$ python3 -q
>>> import numpy as np
>>> np.set_printoptions(precision=1, suppress=True, linewidth=160, floatmode="fixed")
>>> r0 = np.array([1, 2, 2, 1])
>>> F = np.array([np.roll(r0, i) for i in range(4)])
>>> print(F)
[[1 2 2 1]
 [1 1 2 2]
 [2 1 1 2]
 [2 2 1 1]]
>>> print(np.round(np.linalg.norm(F, 2), 1))
6.0
>>> print(round(np.linalg.norm(F[3], 1), 1), round(np.linalg.norm(F[3], np.inf), 1))
6.0 2.0
>>> print(round(np.linalg.norm(F, 1), 1), round(np.linalg.norm(F, np.inf), 1))
6.0 6.0
>>> print(F[3] @ F[2])
9
>>> print(round(np.trace(np.linalg.pinv(F) @ F), 1))
3.0
>>> print(np.abs(np.diag(np.linalg.qr(F)[1])) > 1e-9)
[ True  True  True False]
>>> print(F @ np.linalg.pinv(F) @ F)
[[1.0 2.0 2.0 1.0]
 [1.0 1.0 2.0 2.0]
 [2.0 1.0 1.0 2.0]
 [2.0 2.0 1.0 1.0]]
>>> print(np.unique(F.round(6), axis=0).shape)
(4, 4)
>>> print(np.allclose(F[:-1].T @ np.linalg.lstsq(F[:-1].T, F[-1])[0], F[-1]))
True
>>> U, s, VT = np.linalg.svd(F)
>>> print(s.round(1) + 0)
[6.0 1.4 1.4 0.0]
>>> M2 = U[:, :3] @ np.diag(s[:3]) @ VT[:3]
>>> print(round(float(np.linalg.norm(F - M2) / np.linalg.norm(F)), 1))
0.0
>>> print(np.round(np.abs(F - M2).max(), 1))
0.0
>>> M = np.loadtxt("sample4.csv", delimiter=",")
>>> print(M)
[[ 1.0 -1.0  1.0]
 [-1.0  1.0 -1.0]
 [ 1.0 -1.0  1.0]]
>>> vals, vecs = np.linalg.eigh(M)
>>> print(np.round(np.linalg.eigvalsh(M @ M), 1) + 0)
[0.0 0.0 9.0]
>>> print(np.unique(vals.round(6) + 0, return_counts=True)[1])
[2 1]
>>> print(np.linalg.eigvalsh(M + -2 * np.eye(3)))
[-2.0 -2.0  1.0]
>>> print((vals > 1e-8).sum(), (vals < -1e-8).sum())
1 0
>>> print(vals.round(1) + 0)
[0.0 0.0 3.0]
>>> print(np.linalg.matrix_rank(M, rtol=0.1))
1
>>> print([round(float(x), 1) for x in np.linalg.svd(M, compute_uv=False)[:3]])
[3.0, 0.0, 0.0]
>>> print(np.allclose(M[:-1].T @ np.linalg.lstsq(M[:-1].T, M[-1])[0], M[-1]))
True
>>> print(np.unique(M.round(6), axis=0).shape)
(2, 3)
>>> print(M @ np.linalg.pinv(M) @ M)
[[ 1.0 -1.0  1.0]
 [-1.0  1.0 -1.0]
 [ 1.0 -1.0  1.0]]
>>> print(round(np.trace(np.linalg.pinv(M) @ M), 1))
1.0
>>> print(np.allclose(M @ M.T, M.T @ M))
True
>>> print(np.linalg.matrix_power(M, 3))
[[ 9.0 -9.0  9.0]
 [-9.0  9.0 -9.0]
 [ 9.0 -9.0  9.0]]
>>> print((M + M.T) / 2)
[[ 1.0 -1.0  1.0]
 [-1.0  1.0 -1.0]
 [ 1.0 -1.0  1.0]]
>>> print(np.allclose(M, M.T))
True
>>> print(M @ M)
[[ 3.0 -3.0  3.0]
 [-3.0  3.0 -3.0]
 [ 3.0 -3.0  3.0]]
>>> U, s, VT = np.linalg.svd(M)
>>> print(np.argmax(s[:-1] / (s[1:] + 1e-6)) + 1)
1
>>> M2 = U[:, :1] @ np.diag(s[:1]) @ VT[:1]
>>> print(round(np.linalg.norm(M - M2) / np.linalg.norm(M), 1))
0.0
>>> K = np.loadtxt("test18.csv", delimiter=",")
>>> print(K)
[[-5.0  0.0  0.0  0.0]
 [ 4.0  0.0  8.0  6.0]
 [ 0.0  0.0  0.0  0.0]]
>>> M2 = np.array([[2, 0, 1], [0, 3, 3]])
>>> basis = np.kron(M2, K)
>>> print(basis.shape)
(6, 12)
>>> print(np.linalg.matrix_rank(basis))
4
>>> print(np.abs(np.diag(np.linalg.qr(K)[1])) > 1e-9)
[ True False False]
>>> print(np.round(np.trace(np.linalg.pinv(K) @ K), 1))
2.0
>>> x = np.array([-2, -2, 0, -1])
>>> print(K * x)
[[10.0 -0.0  0.0 -0.0]
 [-8.0 -0.0  0.0 -6.0]
 [-0.0 -0.0  0.0 -0.0]]
>>> print(K @ np.eye(4)[1])
[0.0 0.0 0.0]
>>> print(np.linalg.norm(K @ x) <= np.linalg.norm(K, 2) * np.linalg.norm(x) + 1e-9)
True
>>> print(K @ np.ones(4))
[-5.0 18.0  0.0]
>>> E = np.loadtxt("case6.csv", delimiter=",")
>>> print(E)
[[ 0.1 -0.9 -0.5]
 [-0.9  0.1 -0.5]
 [-0.5 -0.5  0.7]]
>>> # columns are unit length and at right angles
>>> r0, g = E[1], E[0]
>>> print(r0 @ r0)
1.0
>>> p = (r0 @ g) / (r0 @ r0) * r0
>>> print((g - p) @ r0)
0.0
>>> print(np.round(np.linalg.norm(r0 + g) ** 2 + np.linalg.norm(r0 - g) ** 2, 1))
4.0
>>> vals, vecs = np.linalg.eigh(E)
>>> x = np.array([2, 0, 0])
>>> print(round(float(x @ E @ x), 1))
0.5
>>> print(round(float(np.abs(E).sum(axis=1).max()), 1), np.abs(vals).max())
1.7 1.0
>>> print(np.linalg.eigvalsh(E[1:, 1:]))
[-0.1  1.0]
>>> print(np.round(vecs * np.abs(vals) @ vecs.T, 1) + 0)
[[1.0 0.0 0.0]
 [0.0 1.0 0.0]
 [0.0 0.0 1.0]]
>>> W0 = np.loadtxt("w.csv", delimiter=",")
>>> print(W0)
[[  2.1 -18.9   6.3]
 [ -7.5  -3.2 -18.3]
 [ -0.4 -20.0   0.3]
 [ -5.9  11.4 -15.3]
 [  7.4  -2.6  18.4]
 [ -2.7 -19.0  -5.5]
 [  6.3  -9.9  16.2]
 [ -7.3   3.4 -18.3]
 [ -6.1  10.9 -15.6]
 [ -6.6   8.4 -16.9]
 [  7.4  -1.9  18.5]
 [ -0.3 -20.0   0.5]]
>>> U, s, VT = np.linalg.svd(W0)
>>> vecs = VT[:(s > 1e-8).sum()]
>>> rng = np.random.default_rng(836)
>>> x = W0[10] + 2 * W0[3] + rng.integers(2) * np.eye(3)[0]
>>> print(x)
[ -4.4  20.9 -12.2]
>>> print(np.allclose(vecs.T @ vecs @ x, x))
True
>>> print(np.diag(vecs.T @ vecs))
[0.1 1.0 0.9]
>>> basis = W0[[4, 2]].astype(float)
>>> for _ in range(3):
...     labels = np.linalg.norm(W0[:, None] - basis, axis=-1).argmin(axis=1)
...     basis = np.array([W0[labels == j].mean(axis=0) for j in range(2)])
... 
>>> print(labels)
[0 1 0 1 0 1 0 1 1 1 0 0]
>>> print(np.abs(basis[1] - basis[0]).argmax())
2
>>> print(basis[1] - basis[0])
[ -9.8  14.2 -25.0]
>>> print(round(float(np.linalg.norm(W0, 2) / np.linalg.norm(W0)), 1))
0.8
>>> print(np.linalg.matrix_rank(W0, rtol=0.1))
2
>>> print([round(float(x), 1) for x in np.linalg.svd(W0, compute_uv=False)[:3]])
[57.6, 38.6, 0.0]
>>> print(np.linalg.cond(W0) > 100)
True
>>> arr = np.load("data.npy")
>>> print(arr)
[[1 1 1]
 [0 3 2]
 [1 1 1]
 [1 1 1]
 [0 3 2]
 [0 3 2]
 [0 3 2]
 [2 0 2]
 [1 4 3]
 [2 3 4]
 [0 3 2]]
>>> dist = np.linalg.norm(arr[:, None] - arr[None], axis=-1)
>>> print(dist[:5, :5])
[[0.0 2.4 0.0 0.0 2.4]
 [2.4 0.0 2.4 2.4 0.0]
 [0.0 2.4 0.0 0.0 2.4]
 [0.0 2.4 0.0 0.0 2.4]
 [2.4 0.0 2.4 2.4 0.0]]
>>> print(dist.shape)
(11, 11)
>>> print(np.linalg.norm(arr - arr.mean(axis=0), axis=1))
[1.6 1.0 1.6 1.6 1.0 1.0 1.0 2.6 2.0 2.5 1.0]
>>> print(np.unravel_index(dist.round(6).argmax(), dist.shape))
(np.int64(7), np.int64(8))
